In [1]: import numpy as np

In [2]: np.set_printoptions(precision=3, suppress=True, linewidth=200)

In [3]: data = np.load("block12.npy")

In [4]: data
Out[4]: 
array([[4., 1., 1., 1., 1., 1.],
       [1., 4., 1., 1., 1., 1.],
       [1., 1., 4., 1., 1., 1.],
       [1., 1., 1., 4., 1., 1.],
       [1., 1., 1., 1., 4., 1.],
       [1., 1., 1., 1., 1., 4.]])

In [5]: L = np.linalg.cholesky(data)

In [6]: np.linalg.eigvalsh(data).min() > 0
Out[6]: np.True_

In [7]: print(L)
[[2.    0.    0.    0.    0.    0.   ]
 [0.5   1.936 0.    0.    0.    0.   ]
 [0.5   0.387 1.897 0.    0.    0.   ]
 [0.5   0.387 0.316 1.871 0.    0.   ]
 [0.5   0.387 0.316 0.267 1.852 0.   ]
 [0.5   0.387 0.316 0.267 0.231 1.837]]

In [8]: np.round(np.prod(np.diag(L)) ** 2, 3), np.round(np.linalg.det(data), 3)
Out[8]: (np.float64(2187.0), np.float64(2187.0))

In [9]: vec = np.array([2, 2, 1, 2, 0, 0])

In [10]: h = np.maximum(data @ vec, 0)

In [11]: np.maximum(data @ vec, 0) - np.maximum(-data @ vec, 0)
Out[11]: array([13., 13., 10., 13.,  7.,  7.])

In [12]: np.tanh(data @ vec)
Out[12]: array([1., 1., 1., 1., 1., 1.])

In [13]: h
Out[13]: array([13., 13., 10., 13.,  7.,  7.])

In [14]: X = np.load("layer16.npy")

In [15]: print(X)
[[-2.  0.  0. -3. -3.  0.  0.]
 [ 0. -2. -3.  0.  0. -3. -3.]
 [ 0. -3. -2.  0.  0. -3. -3.]
 [-3.  0.  0. -2. -3.  0.  0.]
 [-3.  0.  0. -3. -2.  0.  0.]
 [ 0. -3. -3.  0.  0. -2. -3.]
 [ 0. -3. -3.  0.  0. -3. -2.]]

In [16]: vec = np.array([2, 2, 0, -1, 1, 0, -2])

In [17]: y = X @ vec

In [18]: y
Out[18]: array([-4.,  2.,  0., -7., -5.,  0., -2.])

In [19]: np.linalg.solve(X, X[:, 4])
Out[19]: array([-0., -0., -0., -0.,  1.,  0.,  0.])

In [20]: np.round(np.linalg.solve(X, y + X[:, 1]), 3) + 0
Out[20]: array([ 2.,  3.,  0., -1.,  1.,  0., -2.])

In [21]: round(float(np.linalg.eigvalsh(X).min()), 3)
Out[21]: -11.0

In [22]: np.all(np.linalg.eigvalsh(X) > 0)
Out[22]: np.False_

In [23]: evals, V = np.linalg.eigh(X)

In [24]: vec = np.array([-6, -7, -3, -1, -1, 7, -2])

In [25]: np.linalg.eigvalsh(X[1:, 1:])
Out[25]: array([-11.,  -5.,   1.,   1.,   1.,   1.])

In [26]: np.round(V * np.maximum(evals, 0) @ V.T, 3) + 0
Out[26]: 
array([[ 0.667,  0.   ,  0.   , -0.333, -0.333,  0.   ,  0.   ],
       [ 0.   ,  0.75 , -0.25 ,  0.   ,  0.   , -0.25 , -0.25 ],
       [ 0.   , -0.25 ,  0.75 ,  0.   ,  0.   , -0.25 , -0.25 ],
       [-0.333,  0.   ,  0.   ,  0.667, -0.333,  0.   ,  0.   ],
       [-0.333,  0.   ,  0.   , -0.333,  0.667,  0.   ,  0.   ],
       [ 0.   , -0.25 , -0.25 ,  0.   ,  0.   ,  0.75 , -0.25 ],
       [ 0.   , -0.25 , -0.25 ,  0.   ,  0.   , -0.25 ,  0.75 ]])

In [27]: np.abs(X).sum(axis=1).max(), np.abs(evals).max()
Out[27]: (np.float64(11.0), np.float64(11.0))

In [28]: rng = np.random.default_rng(946654)

In [29]: lab = rng.permutation(7)

In [30]: A2 = X[:, lab] * rng.choice([-1, 1], 7)

In [31]: A2
Out[31]: 
array([[-0., -0.,  3.,  3.,  2., -0., -0.],
       [ 3.,  2., -0., -0., -0.,  3.,  3.],
       [ 2.,  3., -0., -0., -0.,  3.,  3.],
       [-0., -0.,  3.,  2.,  3., -0., -0.],
       [-0., -0.,  2.,  3.,  3., -0., -0.],
       [ 3.,  3., -0., -0., -0.,  2.,  3.],
       [ 3.,  3., -0., -0., -0.,  3.,  2.]])

In [32]: left, _, Vh = np.linalg.svd(X.T @ A2)

In [33]: print(lab)
[2 1 4 3 0 5 6]

In [34]: np.round(left @ Vh, 3) + 0
Out[34]: 
array([[ 0.,  0.,  0.,  0., -1.,  0.,  0.],
       [ 0., -1.,  0.,  0.,  0.,  0.,  0.],
       [-1.,  0.,  0.,  0.,  0.,  0.,  0.],
       [ 0.,  0.,  0., -1.,  0.,  0.,  0.],
       [ 0.,  0., -1.,  0.,  0.,  0.,  0.],
       [ 0.,  0.,  0.,  0.,  0., -1.,  0.],
       [ 0.,  0.,  0.,  0.,  0.,  0., -1.]])

In [35]: print((X != 0).astype(int))
[[1 0 0 1 1 0 0]
 [0 1 1 0 0 1 1]
 [0 1 1 0 0 1 1]
 [1 0 0 1 1 0 0]
 [1 0 0 1 1 0 0]
 [0 1 1 0 0 1 1]
 [0 1 1 0 0 1 1]]

In [36]: np.sort(np.linalg.eigvals(X).real)
Out[36]: array([-11.,  -8.,   1.,   1.,   1.,   1.,   1.])

In [37]: M = np.load("run7.npy")

In [38]: M
Out[38]: 
array([[ 1.,  2.,  0.],
       [ 2., -2.,  2.],
       [ 0.,  2.,  0.]])

In [39]: data[4] @ data[1]
Out[39]: np.float64(12.0)

In [40]: round(np.linalg.norm(data) ** 2 / np.linalg.norm(data, 2) ** 2, 3)
Out[40]: np.float64(1.556)

In [41]: np.linalg.norm(data, axis=1)
Out[41]: array([4.583, 4.583, 4.583, 4.583, 4.583, 4.583])

In [42]: round(np.linalg.norm(data, 2), 3)
Out[42]: np.float64(9.0)

In [43]: vec = np.array([4, -4, -6])

In [44]: y = M @ vec

In [45]: b, lr = np.zeros(3), 1 / np.linalg.norm(M, 2) ** 2

In [46]: for i in range(20):
    ...:     b -= lr * M.T @ (M @ b - y)
    ...:     if i % 5 == 0: print(i, round(np.linalg.norm(M @ b - y), 3))
    ...: 
0 4.166
5 3.083
10 2.893
15 2.721

In [47]: round(float(np.linalg.cond(M)), 3)
Out[47]: 9.063

In [48]: b
Out[48]: array([ 0.427, -2.974, -1.183])

In [49]: th = np.radians(19)

In [50]: r_ = np.eye(3)

In [51]: r_[2, 2] = r_[1, 1] = np.cos(th)

In [52]: r_[2, 1], r_[1, 2] = -np.sin(th), np.sin(th)

In [53]: r_
Out[53]: 
array([[ 1.   ,  0.   ,  0.   ],
       [ 0.   ,  0.946,  0.326],
       [ 0.   , -0.326,  0.946]])

In [54]: A2 = M @ r_.T

In [55]: np.linalg.svd(M, compute_uv=False), np.linalg.svd(A2, compute_uv=False)
Out[55]: (array([3.86 , 2.434, 0.426]), array([3.86 , 2.434, 0.426]))

In [56]: np.round(np.linalg.det(r_), 3), round(float(np.trace(r_)), 3)
Out[56]: (np.float64(1.0), 2.891)

In [57]: np.allclose(np.linalg.norm(M, axis=1), np.linalg.norm(A2, axis=1))
Out[57]: True

In [58]: A2
Out[58]: 
array([[ 1.   ,  1.891, -0.651],
       [ 2.   , -1.24 ,  2.542],
       [ 0.   ,  1.891, -0.651]])

In [59]: np.abs(A2 - M).max(axis=0)
Out[59]: array([0.   , 0.76 , 0.651])
